>>> import numpy as np
>>> np.set_printoptions(suppress=True, linewidth=160)
>>> J = np.loadtxt("arr.csv", delimiter=",")
>>> J.round(3)
array([[-1.553, -8.646, -4.779],
       [ 8.915, -0.016, -4.529],
       [ 6.701,  7.307,  1.308],
       [-4.513, -8.368, -3.1  ],
       [ 7.913, -2.463, -5.597],
       [-6.073, -7.717, -1.89 ],
       [-5.15 ,  5.779,  6.331],
       [ 3.674,  8.556,  3.646],
       [-3.901, -8.515, -3.505],
       [-3.857,  6.744,  6.297]])
>>> # null space of dimension 1
>>> [round(float(x), 3) for x in np.linalg.svd(J, compute_uv=False)[:3]]
[25.493, 18.711, 0.0]
>>> round(np.linalg.norm(J, 2) / np.linalg.norm(J), 3)
np.float64(0.806)
>>> W0 = np.loadtxt("out13.csv", delimiter=",")
>>> W0
array([[1., 0., 0., 0., 0., 0., 0., 0.],
       [0., 0., 1., 0., 0., 0., 0., 0.],
       [0., 0., 0., 0., 0., 1., 0., 0.],
       [0., 0., 0., 0., 0., 0., 1., 0.],
       [0., 0., 0., 0., 0., 0., 0., 1.],
       [0., 0., 0., 1., 0., 0., 0., 0.],
       [0., 1., 0., 0., 0., 0., 0., 0.],
       [0., 0., 0., 0., 1., 0., 0., 0.]])
>>> round(np.linalg.det(W0), 3)
np.float64(-1.0)
>>> W0 @ W0
array([[1., 0., 0., 0., 0., 0., 0., 0.],
       [0., 0., 0., 0., 0., 1., 0., 0.],
       [0., 0., 0., 1., 0., 0., 0., 0.],
       [0., 1., 0., 0., 0., 0., 0., 0.],
       [0., 0., 0., 0., 1., 0., 0., 0.],
       [0., 0., 0., 0., 0., 0., 1., 0.],
       [0., 0., 1., 0., 0., 0., 0., 0.],
       [0., 0., 0., 0., 0., 0., 0., 1.]])
>>> np.round(np.sort(np.linalg.eigvals(W0).real), 3)
array([-1.   , -0.809, -0.809,  0.309,  0.309,  1.   ,  1.   ,  1.   ])
>>> W0[:, 1] @ W0[:, 5]
np.float64(0.0)
>>> np.round(np.linalg.pinv(W0), 3)
array([[1., 0., 0., 0., 0., 0., 0., 0.],
       [0., 0., 0., 0., 0., 0., 1., 0.],
       [0., 1., 0., 0., 0., 0., 0., 0.],
       [0., 0., 0., 0., 0., 1., 0., 0.],
       [0., 0., 0., 0., 0., 0., 0., 1.],
       [0., 0., 1., 0., 0., 0., 0., 0.],
       [0., 0., 0., 1., 0., 0., 0., 0.],
       [0., 0., 0., 0., 1., 0., 0., 0.]])
>>> Q, r_ = np.linalg.qr(W0)
>>> Q.T @ Q
array([[1., 0., 0., 0., 0., 0., 0., 0.],
       [0., 1., 0., 0., 0., 0., 0., 0.],
       [0., 0., 1., 0., 0., 0., 0., 0.],
       [0., 0., 0., 1., 0., 0., 0., 0.],
       [0., 0., 0., 0., 1., 0., 0., 0.],
       [0., 0., 0., 0., 0., 1., 0., 0.],
       [0., 0., 0., 0., 0., 0., 1., 0.],
       [0., 0., 0., 0., 0., 0., 0., 1.]])
>>> r_
array([[ 1.,  0.,  0.,  0.,  0.,  0.,  0.,  0.],
       [ 0., -1.,  0.,  0.,  0.,  0.,  0.,  0.],
       [ 0.,  0., -1.,  0.,  0.,  0.,  0.,  0.],
       [ 0.,  0.,  0., -1.,  0.,  0.,  0.,  0.],
       [ 0.,  0.,  0.,  0., -1.,  0.,  0.,  0.],
       [ 0.,  0.,  0.,  0.,  0., -1.,  0.,  0.],
       [ 0.,  0.,  0.,  0.,  0.,  0.,  1.,  0.],
       [ 0.,  0.,  0.,  0.,  0.,  0.,  0., -1.]])
>>> np.allclose(r_.T @ r_, W0.T @ W0)
True
>>> np.abs(np.diag(r_))
array([1., 1., 1., 1., 1., 1., 1., 1.])
>>> round(float(np.linalg.eigvalsh(r_).min()), 3)
-1.0
>>> np.all(np.linalg.eigvalsh(r_) > 0)
np.False_
>>> arr = np.array([[0, 2, -1, 1, 1, 0],
...     [2, 0, 2, -1, 1, 1],
...     [-1, 2, 0, 2, -1, 1],
...     [1, -1, 2, 0, 2, -1],
...     [1, 1, -1, 2, 0, 2],
...     [0, 1, 1, -1, 2, 0]])
>>> np.allclose(arr, arr.T)
True
>>> np.linalg.matrix_power(arr, 2)
array([[ 7, -2,  5, -2,  5,  2],
       [-2, 11, -4,  7,  0,  5],
       [ 5, -4, 11, -6,  7, -2],
       [-2,  7, -6, 11, -4,  5],
       [ 5,  0,  7, -4, 11, -2],
       [ 2,  5, -2,  5, -2,  7]])
>>> np.allclose(arr @ arr.T, arr.T @ arr)
True
>>> np.trace(arr)
np.int64(0)
>>> (arr + arr.T) / 2
array([[ 0.,  2., -1.,  1.,  1.,  0.],
       [ 2.,  0.,  2., -1.,  1.,  1.],
       [-1.,  2.,  0.,  2., -1.,  1.],
       [ 1., -1.,  2.,  0.,  2., -1.],
       [ 1.,  1., -1.,  2.,  0.,  2.],
       [ 0.,  1.,  1., -1.,  2.,  0.]])
>>> arr @ arr
array([[ 7, -2,  5, -2,  5,  2],
       [-2, 11, -4,  7,  0,  5],
       [ 5, -4, 11, -6,  7, -2],
       [-2,  7, -6, 11, -4,  5],
       [ 5,  0,  7, -4, 11, -2],
       [ 2,  5, -2,  5, -2,  7]])
>>> np.round(np.sort(np.abs(np.linalg.eigvals(arr))), 3)
array([0.613, 1.769, 1.806, 2.633, 3.865, 5.419])
>>> np.round(np.linalg.det(arr), 3)
np.float64(108.0)
>>> A2 = arr / np.sqrt((arr ** 2).mean(axis=1, keepdims=True))
>>> A2[2].round(3)
array([-0.739,  1.477,  0.   ,  1.477, -0.739,  0.739])
>>> np.round(arr - arr.mean(axis=1, keepdims=True), 3)
array([[-0.5  ,  1.5  , -1.5  ,  0.5  ,  0.5  , -0.5  ],
       [ 1.167, -0.833,  1.167, -1.833,  0.167,  0.167],
       [-1.5  ,  1.5  , -0.5  ,  1.5  , -1.5  ,  0.5  ],
       [ 0.5  , -1.5  ,  1.5  , -0.5  ,  1.5  , -1.5  ],
       [ 0.167,  0.167, -1.833,  1.167, -0.833,  1.167],
       [-0.5  ,  0.5  ,  0.5  , -1.5  ,  1.5  , -0.5  ]])
>>> np.linalg.matrix_rank(arr - arr.mean(axis=1, keepdims=True))
np.int64(5)
>>> w, vecs = np.linalg.eigh(arr)
>>> x = np.array([-5, -5, 1, -2, 1, 5])
>>> np.abs(arr).sum(axis=1).max(), round(np.abs(w).max(), 3)
(np.int64(7), np.float64(5.419))
>>> np.round(vecs * np.abs(w) @ vecs.T, 3)
array([[ 2.217, -0.451,  0.748, -0.196,  0.892,  0.698],
       [-0.451,  2.93 , -0.513,  1.028,  0.317,  0.892],
       [ 0.748, -0.513,  2.905, -0.801,  1.028, -0.196],
       [-0.196,  1.028, -0.801,  2.905, -0.513,  0.748],
       [ 0.892,  0.317,  1.028, -0.513,  2.93 , -0.451],
       [ 0.698,  0.892, -0.196,  0.748, -0.451,  2.217]])
>>> np.round(np.linalg.eigvalsh(arr[1:, 1:]), 3)
array([-5.089, -1.414,  1.414,  1.784,  3.305])
>>> x @ arr @ x
np.int64(52)
>>> (np.sign(vecs[:, -1].round(6)) == np.sign(vecs[0, -1].round(6))).astype(int)
array([1, 1, 1, 1, 1, 1])
>>> np.round(np.linalg.eigvalsh(arr).min(), 3)
np.float64(-5.419)
>>> cov = arr.T @ arr
>>> np.trace(cov), (arr ** 2).sum()
(np.int64(58), np.int64(58))
>>> cov
array([[ 7, -2,  5, -2,  5,  2],
       [-2, 11, -4,  7,  0,  5],
       [ 5, -4, 11, -6,  7, -2],
       [-2,  7, -6, 11, -4,  5],
       [ 5,  0,  7, -4, 11, -2],
       [ 2,  5, -2,  5, -2,  7]])
>>> np.round(np.linalg.eigvalsh(cov)[::-1], 3)
array([29.364, 14.937,  6.935,  3.26 ,  3.128,  0.376])
>>> np.allclose(cov, cov.T)
True
>>> np.diag(cov)
array([ 7, 11, 11, 11, 11,  7])
>>> X = np.load("layer8.npy")
>>> X
array([[-1.,  0.,  0.,  0.,  0.],
       [ 0.,  1.,  0.,  0.,  0.],
       [ 0.,  0.,  1.,  0.,  0.],
       [ 0.,  0.,  0., -1.,  0.],
       [ 0.,  0.,  0.,  0.,  1.]])
>>> r = np.linalg.matrix_rank(J)
>>> r
np.int64(2)
>>> null = np.linalg.svd(J)[2][r:].T
>>> [int(np.linalg.matrix_rank(np.delete(J, i, axis=0))) for i in range(10)]
[2, 2, 2, 2, 2, 2, 2, 2, 2, 2]
>>> np.round(J @ null, 3) + 0
array([[0.],
       [0.],
       [0.],
       [0.],
       [0.],
       [0.],
       [0.],
       [0.],
       [0.],
       [0.]])
>>> np.allclose(J @ null, 0)
True
>>> [int(np.linalg.matrix_rank(J[:, :j + 1])) for j in range(3)]
[1, 2, 2]
>>> null.shape
(3, 1)
>>> np.round(null[:, 0] / null[np.abs(null[:, 0]).round(6).argmax(), 0], 3)
array([ 0.507, -0.644,  1.   ])
>>> rng = np.random.default_rng(98479)
>>> K = (rng.random((8, 8)) < 0.3) + np.eye(8)
>>> K /= K.sum(axis=1, keepdims=True)
>>> K.round(3)
array([[0.667, 0.   , 0.   , 0.   , 0.   , 0.   , 0.333, 0.   ],
       [0.   , 0.5  , 0.5  , 0.   , 0.   , 0.   , 0.   , 0.   ],
       [0.   , 0.   , 0.667, 0.   , 0.333, 0.   , 0.   , 0.   ],
       [0.   , 0.   , 0.5  , 0.5  , 0.   , 0.   , 0.   , 0.   ],
       [0.   , 0.   , 0.333, 0.   , 0.333, 0.   , 0.   , 0.333],
       [0.167, 0.   , 0.   , 0.   , 0.167, 0.333, 0.167, 0.167],
       [0.   , 0.   , 0.   , 0.25 , 0.25 , 0.25 , 0.25 , 0.   ],
       [0.   , 0.   , 0.   , 0.   , 0.   , 0.   , 0.5  , 0.5  ]])
>>> # row-stochastic, so 1 is an eigenvalue
>>> Q, r_ = np.linalg.qr(K)
>>> np.allclose(r_.T @ r_, K.T @ K)
True
>>> round(abs(r_[0, 0]), 3), np.round(np.linalg.norm(K[:, 0]), 3)
(np.float64(0.687), np.float64(0.687))
>>> round(np.trace(Q @ Q.T), 3)
np.float64(8.0)
>>> Q.shape, r_.shape
((8, 8), (8, 8))
>>> np.round(Q @ r_, 3) + 0
array([[0.667, 0.   , 0.   , 0.   , 0.   , 0.   , 0.333, 0.   ],
       [0.   , 0.5  , 0.5  , 0.   , 0.   , 0.   , 0.   , 0.   ],
       [0.   , 0.   , 0.667, 0.   , 0.333, 0.   , 0.   , 0.   ],
       [0.   , 0.   , 0.5  , 0.5  , 0.   , 0.   , 0.   , 0.   ],
       [0.   , 0.   , 0.333, 0.   , 0.333, 0.   , 0.   , 0.333],
       [0.167, 0.   , 0.   , 0.   , 0.167, 0.333, 0.167, 0.167],
       [0.   , 0.   , 0.   , 0.25 , 0.25 , 0.25 , 0.25 , 0.   ],
       [0.   , 0.   , 0.   , 0.   , 0.   , 0.   , 0.5  , 0.5  ]])
>>> np.round(np.abs(np.diag(r_)), 3)
array([0.687, 0.5  , 0.898, 0.485, 0.407, 0.235, 0.507, 0.346])
